% python3 -q
>>> import numpy as np
>>> np.set_printoptions(precision=3, suppress=True, linewidth=120, sign=" ")
>>> tidy = lambda a: np.round(a, 3) + 0
>>> arr = np.load("w.npy")
>>> tidy(arr)
array([[ 0.026, -0.026, -0.026, -0.026, -0.079, -0.132],
       [-0.026,  0.026,  0.026,  0.026,  0.079,  0.132],
       [-0.026,  0.026,  0.026,  0.026,  0.079,  0.132],
       [-0.026,  0.026,  0.026,  0.026,  0.079,  0.132],
       [-0.079,  0.079,  0.079,  0.079,  0.237,  0.395],
       [-0.132,  0.132,  0.132,  0.132,  0.395,  0.658]])
>>> rank = np.linalg.matrix_rank(arr)
>>> rank
np.int64(1)
>>> null = np.linalg.svd(arr)[2][rank:].T
>>> [int(np.linalg.matrix_rank(np.delete(arr, i, axis=0))) for i in range(6)]
[1, 1, 1, 1, 1, 1]
>>> np.linalg.matrix_rank(arr.T @ arr), np.linalg.matrix_rank(arr @ arr.T)
(np.int64(1), np.int64(1))
>>> tidy(null @ null.T)
array([[ 0.974,  0.026,  0.026,  0.026,  0.079,  0.132],
       [ 0.026,  0.974, -0.026, -0.026, -0.079, -0.132],
       [ 0.026, -0.026,  0.974, -0.026, -0.079, -0.132],
       [ 0.026, -0.026, -0.026,  0.974, -0.079, -0.132],
       [ 0.079, -0.079, -0.079, -0.079,  0.763, -0.395],
       [ 0.132, -0.132, -0.132, -0.132, -0.395,  0.342]])
>>> null.shape
(6, 5)
>>> mat = np.load("out0.npy")
>>> mat
array([[ 0,  0,  0,  0],
       [ 0,  0,  0,  0],
       [-2,  0,  0,  0],
       [ 0,  0, -2,  0]])
>>> # column 3 repeats column 1
>>> def softmax(z):
...     e = np.exp(z - z.max(axis=-1, keepdims=True))
...     return e / e.sum(axis=-1, keepdims=True)
... 
>>> tidy(softmax(10 * mat[3]))
array([ 0.333,  0.333,  0.   ,  0.333])
>>> tidy(softmax(mat[3] + -1))
array([ 0.319,  0.319,  0.043,  0.319])
>>> tidy(softmax(mat[3]))
array([ 0.319,  0.319,  0.043,  0.319])
>>> scores = mat @ mat.T / np.sqrt(4)
>>> tidy(softmax(scores))
array([[ 0.25 ,  0.25 ,  0.25 ,  0.25 ],
       [ 0.25 ,  0.25 ,  0.25 ,  0.25 ],
       [ 0.096,  0.096,  0.711,  0.096],
       [ 0.096,  0.096,  0.096,  0.711]])
>>> tidy(softmax(scores)[3] @ mat)
array([-0.193,  0.   , -1.422,  0.   ])
